$ ipython --no-banner

In [1]: import numpy as np

In [2]: np.set_printoptions(suppress=True, linewidth=140)

In [3]: J = np.array([[9, -4, -2, 5, -3, -3, -3, 6],
   ...:     [-5, 10, -3, 8, 3, -1, -6, 0],
   ...:     [2, -5, 7, -3, -2, -8, 5, 7],
   ...:     [-9, -9, -2, 0, 9, 1, 9, 2],
   ...:     [-5, -3, -4, 8, 2, 7, -6, -8],
   ...:     [5, 7, -9, 8, -5, -1, 0, 1],
   ...:     [-4, 1, 9, 2, 8, -7, 14, -3],
   ...:     [-4, 1, 5, 5, 1, 1, 0, 9]])

In [4]: T = np.stack([J, 3 * J, J[::-1]])

In [5]: T.shape
Out[5]: (3, 8, 8)

In [6]: np.linalg.matrix_rank(T.reshape(3, -1))
Out[6]: np.int64(2)

In [7]: np.einsum("bij,cij->bc", T, T)
Out[7]: 
array([[ 2078,  6234,  -126],
       [ 6234, 18702,  -378],
       [ -126,  -378,  2078]])

In [8]: J[6] @ J[2]
Out[8]: np.int64(133)

In [9]: round(float(np.linalg.norm(J, 1)), 2), round(float(np.linalg.norm(J, np.inf)), 2)
Out[9]: (43.0, 48.0)

In [10]: round(float(np.linalg.norm(J[6] - J[2])), 2)
Out[10]: 19.57

In [11]: np.linalg.norm(J, axis=1).argmax()
Out[11]: np.int64(6)

In [12]: Q, evecs = np.linalg.qr(J[:, :1])[0], np.linalg.qr(J[:, 1:])[0]

In [13]: s = np.linalg.svd(Q.T @ evecs, compute_uv=False)

In [14]: np.round(np.linalg.norm(Q @ Q.T - evecs @ evecs.T, 2), 2)
Out[14]: np.float64(1.0)

In [15]: s.round(2)
Out[15]: array([0.94])

In [16]: np.round(np.sort(np.abs(np.linalg.eigvals(J))), 2)
Out[16]: array([ 7.7 ,  7.7 , 10.03, 10.42, 10.42, 14.71, 14.71, 20.72])

In [17]: np.allclose(J @ J.T, J.T @ J)
Out[17]: False

In [18]: rng = np.random.default_rng(87241)

In [19]: theta = np.sort(rng.uniform(-2, 2, 26))

In [20]: arr = np.c_[theta, theta ** 2, theta ** 3] @ np.array([[8, -4, 6, 8, -1, -4, -5, -3, -4, 2, 5],
    ...:     [-9, -4, 8, -6, 6, 9, 3, 3, 7, -8, 5],
    ...:     [1, 8, 0, 6, 4, -4, 4, -9, -3, 0, -6]])

In [21]: arr.round(2)
Out[21]: 
array([[-22.8 , -13.06,   3.75, -26.51,   3.  ,  22.81,   3.61,  21.35,  18.59, -12.99,  10.15],
       [-18.02,  -8.02,   2.01, -20.02,   3.  ,  17.02,   4.  ,  15.02,  14.02, -10.01,   6.01],
       [-17.2 ,  -7.24,   1.73, -18.96,   2.97,  16.07,   4.02,  14.02,  13.26,  -9.51,   5.38],
       [-16.11,  -6.25,   1.37, -17.56,   2.91,  14.82,   4.03,  12.72,  12.27,  -8.83,   4.56],
       [ -9.3 ,  -1.3 ,  -0.52,  -9.41,   2.09,   7.52,   3.42,   5.71,   6.4 ,  -4.69,   0.52],
       [ -6.66,  -0.1 ,  -0.97,  -6.55,   1.56,   5.01,   2.83,   3.58,   4.34,  -3.16,  -0.42],
       [ -4.18,   0.54,  -1.12,  -4.03,   0.97,   2.87,   2.04,   1.94,   2.55,  -1.8 ,  -0.87],
       [ -1.44,   0.49,  -0.73,  -1.38,   0.28,   0.84,   0.82,   0.56,   0.79,  -0.49,  -0.63],
       [ -0.69,   0.29,  -0.42,  -0.67,   0.11,   0.37,   0.41,   0.26,   0.36,  -0.21,  -0.36],
       [  0.79,  -0.49,   0.77,   0.83,  -0.03,  -0.34,  -0.52,  -0.31,  -0.36,   0.12,   0.62],
       [  0.94,  -0.61,   0.99,   1.01,  -0.01,  -0.39,  -0.63,  -0.38,  -0.43,   0.12,   0.78],
       [  1.66,  -1.42,   2.71,   2.13,   0.41,  -0.49,  -1.16,  -0.94,  -0.66,  -0.17,   1.9 ],
       [  1.88,  -1.97,   4.81,   3.16,   1.4 ,  -0.28,  -1.26,  -1.79,  -0.63,  -0.92,   2.93],
       [  1.87,  -2.01,   5.06,   3.28,   1.53,  -0.24,  -1.25,  -1.9 ,  -0.62,  -1.03,   3.02],
       [  0.7 ,  -1.09,  11.67,   6.6 ,   6.68,   0.75,   0.74,  -6.64,  -0.13,  -4.55,   4.18],
       [  0.36,  -0.59,  12.85,   7.28,   7.82,   0.89,   1.35,  -7.78,  -0.06,  -5.27,   4.12],
       [ -0.18,   0.31,  14.56,   8.36,   9.59,   1.05,   2.34,  -9.62,   0.02,  -6.36,   3.92],
       [ -2.16,   4.51,  20.14,  12.46,  16.12,   1.25,   6.37, -16.85,   0.07, -10.1 ,   2.28],
       [ -3.86,   8.99,  24.5 ,  16.3 ,  21.92,   1.03,  10.26, -23.72,  -0.14, -13.18,   0.09],
       [ -3.87,   9.02,  24.53,  16.32,  21.96,   1.03,  10.28, -23.77,  -0.15, -13.2 ,   0.08],
       [ -5.32,  13.39,  28.08,  19.86,  27.1 ,   0.6 ,  13.88, -30.12,  -0.5 , -15.79,  -2.26],
       [ -5.81,  14.99,  29.27,  21.13,  28.89,   0.4 ,  15.16, -32.39,  -0.65, -16.67,  -3.14],
       [ -5.89,  15.28,  29.47,  21.35,  29.21,   0.37,  15.39, -32.79,  -0.68, -16.83,  -3.3 ],
       [ -7.9 ,  22.46,  34.28,  26.89,  36.86,  -0.68,  20.98, -42.71,  -1.49, -20.45,  -7.41],
       [ -9.74,  29.87,  38.65,  32.48,  44.31,  -1.98,  26.57, -52.67,  -2.48, -23.81, -11.81],
       [-10.81,  34.52,  41.18,  35.94,  48.81,  -2.88,  30.  , -58.82,  -3.16, -25.78, -14.63]])

In [22]: # rows and columns are dependent

In [23]: G = np.cov(arr, rowvar=False)

In [24]: np.argwhere(np.triu(np.abs(np.corrcoef(arr.T)) > 0.8, 1))
Out[24]: 
array([[ 0,  5],
       [ 0,  8],
       [ 1,  2],
       [ 1,  3],
       [ 1,  4],
       [ 1,  6],
       [ 1,  7],
       [ 1, 10],
       [ 2,  3],
       [ 2,  4],
       [ 2,  6],
       [ 2,  7],
       [ 2,  9],
       [ 3,  4],
       [ 3,  5],
       [ 3,  7],
       [ 3,  8],
       [ 3, 10],
       [ 4,  6],
       [ 4,  7],
       [ 4,  9],
       [ 4, 10],
       [ 5,  8],
       [ 6,  7],
       [ 6,  9],
       [ 6, 10],
       [ 7, 10]])

In [25]: print(np.round(np.median(arr, axis=0), 2))
[-4.03  0.09  4.94  3.22  3.    0.79  3.52 -1.85 -0.14 -7.59  0.57]

In [26]: x = np.array([-2, -1, -2, 1, 2, -1, 0, -2, -1, -2, -3])

In [27]: np.linalg.norm(arr @ x) <= np.linalg.norm(arr, 2) * np.linalg.norm(x) + 1e-9
Out[27]: np.True_

In [28]: np.sign((arr @ x).round(6))
Out[28]: array([-1., -1., -1., -1., -1.,  1.,  1.,  1.,  1., -1., -1., -1., -1., -1.,  1.,  1.,  1.,  1.,  1.,  1.,  1.,  1.,  1.,  1.,  1.,  1.])

In [29]: print(np.round(arr @ np.eye(11)[7], 2))
[ 21.35  15.02  14.02  12.72   5.71   3.58   1.94   0.56   0.26  -0.31  -0.38  -0.94  -1.79  -1.9   -6.64  -7.78  -9.62 -16.85 -23.72
 -23.77 -30.12 -32.39 -32.79 -42.71 -52.67 -58.82]

In [30]: f = np.array([2, 3, 1, -2, 1, 0, 2, 0])

In [31]: A = np.array([np.roll(f, i) for i in range(8)])

In [32]: A
Out[32]: 
array([[ 2,  3,  1, -2,  1,  0,  2,  0],
       [ 0,  2,  3,  1, -2,  1,  0,  2],
       [ 2,  0,  2,  3,  1, -2,  1,  0],
       [ 0,  2,  0,  2,  3,  1, -2,  1],
       [ 1,  0,  2,  0,  2,  3,  1, -2],
       [-2,  1,  0,  2,  0,  2,  3,  1],
       [ 1, -2,  1,  0,  2,  0,  2,  3],
       [ 3,  1, -2,  1,  0,  2,  0,  2]])

In [33]: x = np.array([3, -2, -9, -4, 1, 1, -8, -1])

In [34]: target = A @ x

In [35]: target
Out[35]: array([-16, -38, -33,   7, -16, -39, -19,  21])

In [36]: np.round(np.linalg.solve(A, A[:, 7]), 2) + 0
Out[36]: array([0., 0., 0., 0., 0., 0., 0., 1.])

In [37]: A2 = A + rng.integers(-2, 3, (8, 6)) @ rng.integers(-2, 3, (6, 8))

In [38]: print(A2)
[[  1   7   6  -1   7   5  -2   8]
 [  4  -2   6  -2  -5   4   2   0]
 [  1  -3  10  -1   7   4   9   2]
 [  6   1  -1   5  -7  -1   4  -4]
 [  6   0   5  -1   0   7  -3   3]
 [ -1  -1   1   9  -7   5   6  -3]
 [  4   2  -4   1  -2  -4  -9   2]
 [  2   7  -7   4  -1  -3 -10  -2]]

In [39]: np.abs(A2 - A).sum(axis=1)
Out[39]: array([34, 24, 38, 34, 24, 28, 33, 35])

In [40]: print(A2 - A)
[[ -1   4   5   1   6   5  -4   8]
 [  4  -4   3  -3  -3   3   2  -2]
 [ -1  -3   8  -4   6   6   8   2]
 [  6  -1  -1   3 -10  -2   6  -5]
 [  5   0   3  -1  -2   4  -4   5]
 [  1  -2   1   7  -7   3   3  -4]
 [  3   4  -5   1  -4  -4 -11  -1]
 [ -1   6  -5   3  -1  -5 -10  -4]]

In [41]: A2 = np.linalg.inv(A)

In [42]: print(round(np.linalg.cond(A), 2))
2.29

In [43]: A2.round(2) + 0
Out[43]: 
array([[ 0.03,  0.  ,  0.09, -0.07,  0.06, -0.11, -0.01,  0.16],
       [ 0.16,  0.03,  0.  ,  0.09, -0.07,  0.06, -0.11, -0.01],
       [-0.01,  0.16,  0.03,  0.  ,  0.09, -0.07,  0.06, -0.11],
       [-0.11, -0.01,  0.16,  0.03,  0.  ,  0.09, -0.07,  0.06],
       [ 0.06, -0.11, -0.01,  0.16,  0.03,  0.  ,  0.09, -0.07],
       [-0.07,  0.06, -0.11, -0.01,  0.16,  0.03,  0.  ,  0.09],
       [ 0.09, -0.07,  0.06, -0.11, -0.01,  0.16,  0.03,  0.  ],
       [ 0.  ,  0.09, -0.07,  0.06, -0.11, -0.01,  0.16,  0.03]])

In [44]: idx = rng.permutation(8)

In [45]: idx
Out[45]: array([0, 7, 1, 3, 5, 2, 4, 6])

In [46]: A2 = A[idx][:, idx]

In [47]: np.diag(A2)
Out[47]: array([2, 2, 2, 2, 2, 2, 2, 2])

In [48]: round(float(np.linalg.det(A2)), 2), round(float(np.linalg.det(A[idx])), 2)
Out[48]: (168875.0, -168875.0)

In [49]: np.round(np.sort(np.abs(np.linalg.eigvals(A2))), 2)
Out[49]: array([3.06, 3.06, 4.54, 4.54, 5.  , 5.  , 5.  , 7.  ])

In [50]: A2
Out[50]: 
array([[ 2,  0,  3, -2,  0,  1,  1,  2],
       [ 3,  2,  1,  1,  2, -2,  0,  0],
       [ 0,  2,  2,  1,  1,  3, -2,  0],
       [ 0,  1,  2,  2,  1,  0,  3, -2],
       [-2,  1,  1,  2,  2,  0,  0,  3],
       [ 2,  0,  0,  3, -2,  2,  1,  1],
       [ 1, -2,  0,  0,  3,  2,  2,  1],
       [ 1,  3, -2,  0,  0,  1,  2,  2]])

In [51]: A2 = np.array([[2, 0, -2], [1, 3, -1], [0, -2, 2]])

In [52]: W2 = np.array([[0, 1, 2, 2], [1, 3, 1, 3], [2, 2, 0, 0], [0, 1, 0, 0]])

In [53]: F = np.block([[A2, np.zeros((3, 4))], [np.zeros((4, 3)), W2]])

In [54]: F
Out[54]: 
array([[ 2.,  0., -2.,  0.,  0.,  0.,  0.],
       [ 1.,  3., -1.,  0.,  0.,  0.,  0.],
       [ 0., -2.,  2.,  0.,  0.,  0.,  0.],
       [ 0.,  0.,  0.,  0.,  1.,  2.,  2.],
       [ 0.,  0.,  0.,  1.,  3.,  1.,  3.],
       [ 0.,  0.,  0.,  2.,  2.,  0.,  0.],
       [ 0.,  0.,  0.,  0.,  1.,  0.,  0.]])

In [55]: left, s, Vh = np.linalg.svd(F, full_matrices=False)

In [56]: np.round(s / s[0], 2)
Out[56]: array([1.  , 0.82, 0.47, 0.43, 0.21, 0.17, 0.11])

In [57]: np.abs(left[:, 0]).round(6).argmax()
Out[57]: np.int64(4)

In [58]: s.round(2)
Out[58]: array([5.49, 4.5 , 2.57, 2.34, 1.14, 0.96, 0.59])

In [59]: round(float(np.sqrt((s ** 2).sum())), 2), np.round(np.linalg.norm(F), 2)
Out[59]: (8.06, np.float64(8.06))

In [60]: print(np.round(np.cumsum(s ** 2) / np.sum(s ** 2), 2))
[0.46 0.77 0.88 0.96 0.98 0.99 1.  ]

In [61]: (s > 1e-8).sum()
Out[61]: np.int64(7)

In [62]: left.shape, s.shape, Vh.shape
Out[62]: ((7, 7), (7,), (7, 7))

In [63]: M = np.load("mat.npy")

In [64]: M
Out[64]: 
array([[-5,  0,  0,  0,  0,  0,  0],
       [ 0,  3,  0,  0,  0,  0,  0],
       [ 0,  0, -1,  0,  0,  0,  0],
       [ 0,  0,  0, -6,  0,  0,  0],
       [ 0,  0,  0,  0,  0,  0,  0],
       [ 0,  0,  0,  0,  0, -7,  0],
       [ 0,  0,  0,  0,  0,  0,  5]])

In [65]: # symmetric, so the eigenvalues are real

In [66]: x = np.array([-2, 1, 0, -3, 1, 3, 2, -3])

In [67]: h = np.maximum(A @ x, 0)

In [68]: A * (h > 1e-9)[:, None]
Out[68]: 
array([[ 2,  3,  1, -2,  1,  0,  2,  0],
       [ 0,  0,  0,  0,  0,  0,  0,  0],
       [ 0,  0,  0,  0,  0,  0,  0,  0],
       [ 0,  0,  0,  0,  0,  0,  0,  0],
       [ 1,  0,  2,  0,  2,  3,  1, -2],
       [-2,  1,  0,  2,  0,  2,  3,  1],
       [ 0,  0,  0,  0,  0,  0,  0,  0],
       [ 0,  0,  0,  0,  0,  0,  0,  0]])

In [69]: h
Out[69]: array([10,  0,  0,  0, 17,  8,  0,  0])

In [70]: np.round(np.tanh(A @ x), 2)
Out[70]: array([ 1., -1., -1., -1.,  1.,  1., -1., -1.])

In [71]: np.flatnonzero(h > 1e-9)
Out[71]: array([0, 4, 5])
